$ python -q
>>> import numpy as np
>>> from numpy import linalg as LA
>>> np.set_printoptions(precision=2, suppress=True, linewidth=160)
>>> feats = np.array([[0, 1, -5, 0, -4, 3],
...     [0, 0, -4, -1, 3, -1],
...     [0, 0, 0, 4, -5, 3],
...     [0, 0, 0, 0, -3, -2],
...     [0, 0, 0, 0, 0, 4],
...     [0, 0, 0, 0, 0, 0]])
>>> LA.matrix_rank(feats, rtol=0.1)
np.int64(4)
>>> np.argsort(-LA.norm(feats, axis=0).round(6), kind="stable")[:3]
array([4, 2, 5])
>>> rng = np.random.default_rng(4)
>>> labels = rng.permutation(6)
>>> labels
array([1, 2, 0, 5, 4, 3])
>>> B = feats[labels][:, labels]
>>> B
array([[ 0, -4,  0, -1,  3, -1],
       [ 0,  0,  0,  3, -5,  4],
       [ 1, -5,  0,  3, -4,  0],
       [ 0,  0,  0,  0,  0,  0],
       [ 0,  0,  0,  4,  0,  0],
       [ 0,  0,  0, -2, -3,  0]])
>>> labels = rng.integers(0, 3, 3)
>>> arr = np.triu((labels[:, None] == labels) & (rng.random((3, 3)) < 0.8), 1).astype(int)
>>> arr += arr.T
>>> arr
array([[0, 0, 0],
       [0, 0, 0],
       [0, 0, 0]])
>>> LA.matrix_rank(feats - feats[0, 0] * np.eye(6))
np.int64(5)
>>> feats @ feats
array([[  0,   0,  -4, -21,  28, -32],
       [  0,   0,   0, -16,  23,   2],
       [  0,   0,   0,   0, -12, -28],
       [  0,   0,   0,   0,   0, -12],
       [  0,   0,   0,   0,   0,   0],
       [  0,   0,   0,   0,   0,   0]])
>>> np.sort(LA.eigvals(feats))
array([0., 0., 0., 0., 0., 0.])
>>> [int(LA.matrix_rank(LA.matrix_power(feats, p))) for p in range(1, 7)]
[5, 4, 3, 2, 1, 0]
>>> np.prod(np.diag(feats)), round(LA.det(feats), 2)
(np.int64(0), np.float64(0.0))
>>> left, sig, vt = LA.svd(feats)
>>> np.argmax(sig[:-1] / (sig[1:] + 1e-6)) + 1
np.int64(5)
>>> sig
array([9.38, 6.51, 4.66, 2.22, 0.3 , 0.  ])
>>> B = left[:, :5] @ np.diag(sig[:5]) @ vt[:5]
>>> LA.matrix_rank(feats, rtol=0.05)
np.int64(4)
>>> np.round(LA.norm(feats - B, 2), 2), sig[5]
(np.float64(0.0), np.float64(0.0))
>>> round(LA.norm(feats - B) / LA.norm(feats), 2)
np.float64(0.0)
